$ python3 -q
>>> import numpy as np
>>> from numpy import linalg as LA
>>> np.set_printoptions(suppress=True, linewidth=140)
>>> W0 = np.loadtxt("x.csv", delimiter=",")
>>> W0.round(2)
array([[0.38, 0.  , 0.12, 0.25, 0.12, 0.12],
       [0.32, 0.25, 0.21, 0.18, 0.  , 0.04],
       [0.22, 0.15, 0.18, 0.2 , 0.02, 0.22],
       [0.4 , 0.05, 0.  , 0.4 , 0.  , 0.15],
       [0.07, 0.  , 0.26, 0.11, 0.3 , 0.26],
       [0.24, 0.12, 0.18, 0.18, 0.24, 0.03]])
>>> np.allclose(W0 @ W0.T, W0.T @ W0)
False
>>> np.round((W0 + W0.T) / 2, 2)
array([[0.38, 0.16, 0.18, 0.32, 0.1 , 0.18],
       [0.16, 0.25, 0.18, 0.11, 0.  , 0.08],
       [0.18, 0.18, 0.18, 0.1 , 0.14, 0.2 ],
       [0.32, 0.11, 0.1 , 0.4 , 0.06, 0.17],
       [0.1 , 0.  , 0.14, 0.06, 0.3 , 0.25],
       [0.18, 0.08, 0.2 , 0.17, 0.25, 0.03]])
>>> np.round(LA.matrix_power(W0, 3), 2)
array([[0.31, 0.06, 0.13, 0.25, 0.11, 0.14],
       [0.32, 0.08, 0.13, 0.26, 0.09, 0.13],
       [0.31, 0.07, 0.13, 0.25, 0.1 , 0.14],
       [0.33, 0.05, 0.12, 0.27, 0.1 , 0.14],
       [0.28, 0.08, 0.15, 0.23, 0.12, 0.15],
       [0.3 , 0.07, 0.14, 0.24, 0.11, 0.14]])
>>> np.round(np.sort(np.abs(LA.eigvals(W0))), 2)
array([0.05, 0.07, 0.1 , 0.32, 0.32, 1.  ])
>>> np.allclose(W0, W0.T)
False
>>> np.round(LA.det(W0), 2)
np.float64(0.0)
>>> t = np.radians(120)
>>> Rm = np.eye(6)
>>> Rm[0, 0] = Rm[5, 5] = np.cos(t)
>>> Rm[0, 5], Rm[5, 0] = -np.sin(t), np.sin(t)
>>> Rm.round(2)
array([[-0.5 ,  0.  ,  0.  ,  0.  ,  0.  , -0.87],
       [ 0.  ,  1.  ,  0.  ,  0.  ,  0.  ,  0.  ],
       [ 0.  ,  0.  ,  1.  ,  0.  ,  0.  ,  0.  ],
       [ 0.  ,  0.  ,  0.  ,  1.  ,  0.  ,  0.  ],
       [ 0.  ,  0.  ,  0.  ,  0.  ,  1.  ,  0.  ],
       [ 0.87,  0.  ,  0.  ,  0.  ,  0.  , -0.5 ]])
>>> out = W0 @ Rm.T
>>> np.allclose(W0 @ W0.T, out @ out.T)
True
>>> np.allclose(LA.norm(W0, axis=1), LA.norm(out, axis=1))
True
>>> np.round(np.sort(np.abs(LA.eigvals(W0)))[::-1], 2)
array([1.  , 0.32, 0.32, 0.1 , 0.07, 0.05])
>>> np.round(W0 @ np.ones(6), 2)
array([1., 1., 1., 1., 1., 1.])
>>> pr = np.eye(6)[5]
>>> for _ in range(7):
...     pr = pr @ W0
...     print(pr.round(2))
... 
[0.24 0.12 0.18 0.18 0.24 0.03]
[0.27 0.07 0.16 0.22 0.11 0.17]
[0.3  0.07 0.14 0.24 0.11 0.14]
[0.3  0.07 0.13 0.25 0.11 0.14]
[0.31 0.07 0.13 0.25 0.11 0.14]
[0.31 0.07 0.13 0.25 0.11 0.14]
[0.31 0.07 0.13 0.25 0.11 0.14]
>>> M = np.load("w.npy")
>>> M
array([[-2.3 , -1.48, -1.94, -0.89,  0.84, -1.74,  1.62,  0.21, -0.05],
       [-1.48, -2.45,  0.7 ,  1.15,  0.02, -0.63, -0.17, -2.22,  1.09],
       [-1.94,  0.7 ,  2.26, -0.93, -0.36, -0.89,  0.22,  0.79,  0.54],
       [-0.89,  1.15, -0.93,  1.65,  1.21, -1.51, -0.97,  0.6 , -1.06],
       [ 0.84,  0.02, -0.36,  1.21,  0.34,  0.11,  0.39,  1.11,  1.05],
       [-1.74, -0.63, -0.89, -1.51,  0.11,  1.3 , -0.83,  1.33,  0.95],
       [ 1.62, -0.17,  0.22, -0.97,  0.39, -0.83,  0.95,  0.89,  0.36],
       [ 0.21, -2.22,  0.79,  0.6 ,  1.11,  1.33,  0.89,  1.95,  0.19],
       [-0.05,  1.09,  0.54, -1.06,  1.05,  0.95,  0.36,  0.19,  3.3 ]])
>>> W = np.array([[2, 0, 2, 2, 2],
...     [2, 2, 1, 2, 1],
...     [2, 1, 0, 2, 2],
...     [2, 1, 0, 2, 1],
...     [2, 0, 2, 2, 2],
...     [2, 1, 0, 0, 1],
...     [2, 2, 0, 2, 1],
...     [2, 2, 2, 2, 1],
...     [2, 1, 2, 1, 0]])
>>> b = np.array([1, -9, 4, -7, 0])
>>> H = np.maximum(M @ W + b, 0)
>>> np.round((H > 0).mean(axis=0), 2)
array([0.56, 0.  , 0.78, 0.22, 0.44])
>>> cent = np.array([[2, 3], [2, 3], [-2, 2], [0, -1], [-1, 3]])
>>> np.round(H @ cent, 2)
array([[  0.  ,   0.  ],
       [  0.  ,   0.  ],
       [ -1.96,  10.86],
       [ -9.74,   9.74],
       [ -5.04,  64.95],
       [ -9.34,   9.34],
       [-13.19,  51.45],
       [ -2.77,  69.81],
       [ -5.27,  82.65]])
>>> W @ cent
array([[-2, 14],
       [ 5, 15],
       [ 4, 13],
       [ 5, 10],
       [-2, 14],
       [ 5, 12],
       [ 7, 13],
       [ 3, 17],
       [ 2, 12]])
>>> J = np.array([[1, 1, 1, 1, -1, -1, -1, -1],
...     [1, 1, 1, 1, 1, 1, 1, 1],
...     [1, -1, 1, -1, 1, -1, 1, -1],
...     [1, -1, -1, 1, -1, 1, 1, -1],
...     [1, -1, -1, 1, 1, -1, -1, 1],
...     [1, 1, -1, -1, -1, -1, 1, 1]])
>>> def softmax(z):
...     e = np.exp(z - z.max(axis=-1, keepdims=True))
...     return e / e.sum(axis=-1, keepdims=True)
... 
>>> np.round(softmax(10 * J[2]), 2) + 0
array([0.25, 0.  , 0.25, 0.  , 0.25, 0.  , 0.25, 0.  ])
>>> np.round(softmax(J[2] + -1), 2)
array([0.22, 0.03, 0.22, 0.03, 0.22, 0.03, 0.22, 0.03])
>>> scores = J @ J.T / np.sqrt(8)
>>> np.round(softmax(scores), 2)
array([[0.77, 0.05, 0.05, 0.05, 0.05, 0.05],
       [0.05, 0.77, 0.05, 0.05, 0.05, 0.05],
       [0.05, 0.05, 0.77, 0.05, 0.05, 0.05],
       [0.05, 0.05, 0.05, 0.77, 0.05, 0.05],
       [0.05, 0.05, 0.05, 0.05, 0.77, 0.05],
       [0.05, 0.05, 0.05, 0.05, 0.05, 0.77]])
>>> np.round(softmax(scores)[2] @ J, 2)
array([ 1.  , -0.73,  0.73, -0.64,  0.73, -0.82,  0.82, -0.73])
